$ ipython --no-banner

In [1]: import numpy as np

In [2]: import numpy.linalg as la

In [3]: np.set_printoptions(precision=2, suppress=True, linewidth=160)

In [4]: X = np.array([[2, -1, 0, -1], [0, 2, -1, 0], [-1, 1, 2, -2], [1, 1, 0, 0]])

In [5]: print(X)
[[ 2 -1  0 -1]
 [ 0  2 -1  0]
 [-1  1  2 -2]
 [ 1  1  0  0]]

In [6]: other = np.array([[6, 9, 9], [1, 1, 8]])

In [7]: basis = np.kron(other, X)

In [8]: print(round(la.norm(basis, 2), 2), round(float(la.norm(other, 2) * la.norm(X, 2)), 2))
49.81 49.81

In [9]: print(basis.shape)
(8, 12)

In [10]: print(la.matrix_rank(basis))
8

In [11]: print(np.allclose(X @ X.T, X.T @ X))
False

In [12]: print(np.trace(X))
6

In [13]: m1 = np.load("m.npy")

In [14]: print(m1)
[[ 1.42 -0.27 -1.3 ]
 [-2.21  0.18  2.07]
 [ 0.68 -0.25 -0.67]
 [ 0.07  0.14 -0.02]
 [-2.19  0.25  2.1 ]
 [ 2.   -0.69 -2.19]
 [ 0.63 -0.22 -0.78]
 [-0.83  0.05  0.67]
 [ 1.26 -0.48 -1.39]
 [-1.63  0.27  1.63]
 [-1.46  0.51  1.39]
 [-2.28  0.45  2.23]
 [-2.06  0.33  2.14]
 [ 0.75 -0.04 -0.58]
 [-0.67  0.29  0.79]
 [-0.13 -0.02  0.07]
 [-2.29  0.19  2.08]
 [ 0.6   0.12 -0.72]
 [ 1.51 -0.15 -1.43]
 [-2.19  0.3   2.19]
 [ 0.71 -0.08 -0.59]
 [ 0.57 -0.03 -0.76]
 [ 2.09 -0.32 -2.21]
 [-2.04  0.21  2.12]
 [ 1.95 -0.26 -2.17]]

In [15]: U, sigma, VT = la.svd(m1)

In [16]: print(np.argmax(sigma[:-1] / (sigma[1:] + 1e-6)) + 1)
1

In [17]: other = U[:, :1] @ np.diag(sigma[:1]) @ VT[:1]

In [18]: print(round(la.norm(m1 - other) / la.norm(m1), 2))
0.08

In [19]: print(round(la.norm(m1 - other, 2), 2), np.round(sigma[1], 2))
0.74 0.74
